>>> import numpy as np
>>> np.set_printoptions(suppress=True, linewidth=140)
>>> def rnd(a):
...     return np.round(a, 2) + 0
... 
>>> X = np.array([[3.0, 1.0, 1.0, 1.0, 1.0],
...     [1.0, 3.0, 1.0, 1.0, 1.0],
...     [1.0, 1.0, 3.0, 1.0, 1.0],
...     [1.0, 1.0, 1.0, 3.0, 1.0],
...     [1.0, 1.0, 1.0, 1.0, 3.0]])
>>> X
array([[3., 1., 1., 1., 1.],
       [1., 3., 1., 1., 1.],
       [1., 1., 3., 1., 1.],
       [1., 1., 1., 3., 1.],
       [1., 1., 1., 1., 3.]])
>>> out = np.linalg.inv(X)
>>> rnd(np.linalg.det(X) * np.linalg.det(out))
np.float64(1.0)
>>> rnd(np.linalg.cond(X))
np.float64(3.5)
>>> rnd(np.linalg.slogdet(X)[0])
np.float64(1.0)
>>> np.allclose(out, X.T)
False
>>> vec = np.array([-6, -1, -7, 9, -8])
>>> rhs = X @ vec
>>> rhs
array([-25., -15., -27.,   5., -29.])
>>> rnd(np.linalg.solve(X, X[:, 3]))
array([0., 0., 0., 1., 0.])
>>> rnd(np.linalg.solve(X, rhs + X[:, 4]))
array([-6., -1., -7.,  9., -7.])
>>> rnd(np.linalg.solve(X, rhs))
array([-6., -1., -7.,  9., -8.])
>>> data = np.load("sample16.npy")
>>> data
array([[ 0,  0,  0, -2,  0,  0,  0,  0,  0,  0],
       [ 2,  0,  0, -1, -3,  0,  3,  0,  0,  2],
       [ 0,  0,  0,  0,  0,  0,  0,  0,  0,  0],
       [ 0,  0,  0,  0,  0,  3,  0,  0,  0,  0],
       [ 0,  0,  0,  0,  0,  0,  0,  0,  0,  0],
       [ 0, -1, -2, -1,  0,  1,  0,  0, -2,  0]])
>>> U, sigma, vt = np.linalg.svd(data)
>>> np.argmax(sigma[:-1] / (sigma[1:] + 1e-6)) + 1
np.int64(4)
>>> out = U[:, :4] @ np.diag(sigma[:4]) @ vt[:4]
>>> rnd(np.linalg.norm(data - out, 2)), rnd(sigma[4])
(np.float64(0.0), np.float64(0.0))
>>> rnd(np.abs(data - out).max())
np.float64(0.0)
>>> np.linalg.matrix_rank(data, rtol=0.05)
np.int64(4)
>>> rnd(np.linalg.norm(data - out) / np.linalg.norm(data))
np.float64(0.0)
>>> np.linalg.lstsq(data[:-1].T, data[-1])[2]
np.int32(3)
>>> [round(float(x), 2) for x in np.linalg.svd(data, compute_uv=False)[:3]]
[5.22, 3.65, 2.67]
>>> np.argsort(-np.linalg.norm(data, axis=0).round(6), kind="stable")[:3]
array([5, 4, 6])
>>> np.linalg.matrix_rank(data, rtol=0.1)
np.int64(4)
>>> def softmax(z):
...     e = np.exp(z - z.max(axis=-1, keepdims=True))
...     return e / e.sum(axis=-1, keepdims=True)
... 
>>> rnd(softmax(10 * data[3]))
array([0., 0., 0., 0., 0., 1., 0., 0., 0., 0.])
>>> rnd(softmax(data[3] + 2))
array([0.03, 0.03, 0.03, 0.03, 0.03, 0.69, 0.03, 0.03, 0.03, 0.03])
>>> rnd(softmax(data[3]))
array([0.03, 0.03, 0.03, 0.03, 0.03, 0.69, 0.03, 0.03, 0.03, 0.03])
>>> att = data @ data.T / np.sqrt(10)
>>> rnd(softmax(att + np.triu(np.full(att.shape, -np.inf), 1)))
array([[1.  , 0.  , 0.  , 0.  , 0.  , 0.  ],
       [0.  , 1.  , 0.  , 0.  , 0.  , 0.  ],
       [0.33, 0.33, 0.33, 0.  , 0.  , 0.  ],
       [0.05, 0.05, 0.05, 0.85, 0.  , 0.  ],
       [0.2 , 0.2 , 0.2 , 0.2 , 0.2 , 0.  ],
       [0.05, 0.03, 0.02, 0.06, 0.02, 0.81]])
>>> rnd(softmax(att))
array([[0.34, 0.18, 0.1 , 0.1 , 0.1 , 0.18],
       [0.  , 1.  , 0.  , 0.  , 0.  , 0.  ],
       [0.17, 0.17, 0.17, 0.17, 0.17, 0.17],
       [0.04, 0.04, 0.04, 0.72, 0.04, 0.11],
       [0.17, 0.17, 0.17, 0.17, 0.17, 0.17],
       [0.05, 0.03, 0.02, 0.06, 0.02, 0.81]])
>>> softmax(att).round(6).argmax(axis=1)
array([0, 1, 0, 3, 0, 5])
>>> rnd(softmax(att)[3] @ data)
array([ 0.08, -0.11, -0.22, -0.23, -0.13,  2.28,  0.13,  0.  , -0.22,  0.08])
